% python3 -q
>>> import numpy as np
>>> np.set_printoptions(precision=3, suppress=True, linewidth=160, floatmode="fixed")
>>> rnd = lambda a: np.round(a, 3) + 0
>>> M2 = np.array([[-2]])
>>> E = np.block([[np.zeros((1, 1)), M2], [M2.T, np.zeros((1, 1))]])
>>> E
array([[ 0.000, -2.000],
       [-2.000,  0.000]])
>>> vals, vecs = np.linalg.eig(E)
>>> rnd(np.sort(np.linalg.eigvals(E.T)))
array([-2.000,  2.000])
>>> rnd(np.sort(np.linalg.eigvals(E @ E)))
array([4.000, 4.000])
>>> vals, vecs = np.linalg.eigh(E)
>>> x = np.array([3, 2])
>>> rnd(vecs * np.abs(vals) @ vecs.T)
array([[2.000, 0.000],
       [0.000, 2.000]])
>>> np.abs(E).sum(axis=1).max(), np.abs(vals).max()
(np.float64(2.0), np.float64(2.0))
>>> f = np.array([4, 1, 3])
>>> mat = np.array([np.roll(f, i) for i in range(3)])
>>> mat
array([[4, 1, 3],
       [3, 4, 1],
       [1, 3, 4]])
>>> print((mat @ mat)[0])
[22 17 25]
>>> np.allclose(mat @ mat.T, mat.T @ mat)
True
>>> rnd(np.sort(np.abs(np.fft.fft(mat[0])))), rnd(np.sort(np.linalg.svd(mat, compute_uv=False)))
(array([2.646, 2.646, 8.000]), array([2.646, 2.646, 8.000]))
>>> f = np.array([2, 4, -7])
>>> M2 = mat + np.outer(f, np.eye(3)[0])
>>> rnd(np.linalg.det(M2) / np.linalg.det(mat)), rnd(1 + np.linalg.solve(mat, f)[0])
(np.float64(3.196), np.float64(3.196))
>>> np.linalg.matrix_rank(M2 - mat)
np.int64(1)
>>> w1 = np.array([[-1, -2, 0, 0, 2, 0], [1, 2, 2, -1, 2, 0], [3, -1, -2, -1, 3, -3]])
>>> c = np.array([5, 3, 1, 3, 0, 1])
>>> act = np.maximum(mat @ w1 + c, 0)
>>> (act > 0).astype(int)
array([[1, 0, 0, 0, 1, 0],
       [1, 1, 1, 0, 1, 0],
       [1, 1, 0, 0, 1, 0]])
>>> C = np.array([[2, 0], [3, 1], [1, 1], [-2, -3], [1, 2], [-2, 1]])
>>> w1 @ C
array([[-6,  2],
       [14, 11],
       [12,  3]])
>>> Q, _ = np.linalg.qr(np.array([[-0.4, 0.6], [-0.4, 1.1], [-0.5, 2.5]]))
>>> K = Q @ Q.T
>>> rnd(K)
array([[ 0.724,  0.430, -0.123],
       [ 0.430,  0.331,  0.191],
       [-0.123,  0.191,  0.945]])
>>> x = np.array([2, 3, 5])
>>> rnd(np.linalg.eigvalsh(2 * K - np.eye(3)))
array([-1.000,  1.000,  1.000])
>>> print(rnd(np.eye(3) - K))
[[ 0.276 -0.430  0.123]
 [-0.430  0.669 -0.191]
 [ 0.123 -0.191  0.055]]
>>> print(rnd((x - K @ x) @ (K @ x)))
0.0
>>> rnd(K @ K @ x)
array([2.123, 2.809, 5.055])
>>> rng = np.random.default_rng(9087)
>>> z = rng.permutation(3)
>>> z
array([0, 1, 2])
>>> M2 = K[z][:, z]
>>> print(np.trace(M2))
2.0
>>> np.allclose(M2, K)
True
>>> vals, vecs = np.linalg.eigh(K)
>>> x = np.array([5, -9, -7])
>>> rnd(x @ K @ x)
np.float64(85.208)
>>> U, s, Vh = np.linalg.svd(K)
>>> vecs = Vh[:(s > 1e-8).sum()]
>>> x = K[2] + 3 * K[1] + rng.integers(2) * np.eye(3)[2]
>>> rnd(x)
array([1.167, 1.184, 2.519])
>>> rnd(np.diag(vecs.T @ vecs))
array([0.724, 0.331, 0.945])
>>> print(rnd(vecs.T @ vecs))
[[ 0.724  0.430 -0.123]
 [ 0.430  0.331  0.191]
 [-0.123  0.191  0.945]]
